$ python -q
>>> import numpy as np
>>> import numpy.linalg as la
>>> np.set_printoptions(precision=4, suppress=True, linewidth=120, floatmode="fixed")
>>> X = np.array([[1, 2], [3, 9]])
>>> X
array([[1, 2],
       [3, 9]])
>>> # row 1 dominates
>>> vals, V = la.eig(X)
>>> vals
array([0.3096, 9.6904])
>>> np.sort(la.eigvals(X @ X))
array([ 0.0958, 93.9042])
>>> np.round(X @ V[:, 0] - vals[0] * V[:, 0], 4) + 0
array([0.0000, 0.0000])
>>> proj = np.triu(np.array([[0, 2], [3, 1]]), 1) + np.eye(2)
>>> A2 = proj @ X @ la.inv(proj)
>>> np.poly(A2)
array([  1.0000, -10.0000,   3.0000])
>>> proj @ X - X @ proj
array([[ 6.0000, 16.0000],
       [ 0.0000, -6.0000]])
>>> A2
array([[7.0000, 6.0000],
       [3.0000, 3.0000]])
>>> Q, r_ = la.qr(A2)
>>> Q @ r_
array([[7.0000, 6.0000],
       [3.0000, 3.0000]])
>>> round(abs(r_[0, 0]), 4), np.round(la.norm(A2[:, 0]), 4)
(np.float64(7.6158), np.float64(7.6158))
>>> Q.shape, r_.shape
((2, 2), (2, 2))
>>> r_
array([[-7.6158, -6.6966],
       [ 0.0000,  0.3939]])
>>> Q
array([[-0.9191, -0.3939],
       [-0.3939,  0.9191]])
>>> np.round(Q.T @ Q, 4) + 0
array([[1.0000, 0.0000],
       [0.0000, 1.0000]])
>>> np.abs(np.diag(r_))
array([7.6158, 0.3939])
>>> np.allclose(r_.T @ r_, A2.T @ A2)
True
>>> np.poly(X)
array([  1.0000, -10.0000,   3.0000])
>>> np.kron(np.eye(2, dtype=int), X)
array([[1, 2, 0, 0],
       [3, 9, 0, 0],
       [0, 0, 1, 2],
       [0, 0, 3, 9]])
>>> np.einsum("ij,ji->", X, X)
np.int64(94)
>>> np.round(la.det(X.T), 4)
np.float64(3.0)
>>> def softmax(z):
...     e = np.exp(z - z.max(axis=-1, keepdims=True))
...     return e / e.sum(axis=-1, keepdims=True)
... 
>>> softmax(X[0] + 5)
array([0.2689, 0.7311])
>>> softmax(X).sum(axis=1)
array([1.0000, 1.0000])
>>> scores = X @ X.T / np.sqrt(2)
>>> softmax(scores)[0] @ X
array([3.0000, 8.9999])
>>> np.round(softmax(scores), 4) + 0
array([[0.0000, 1.0000],
       [0.0000, 1.0000]])
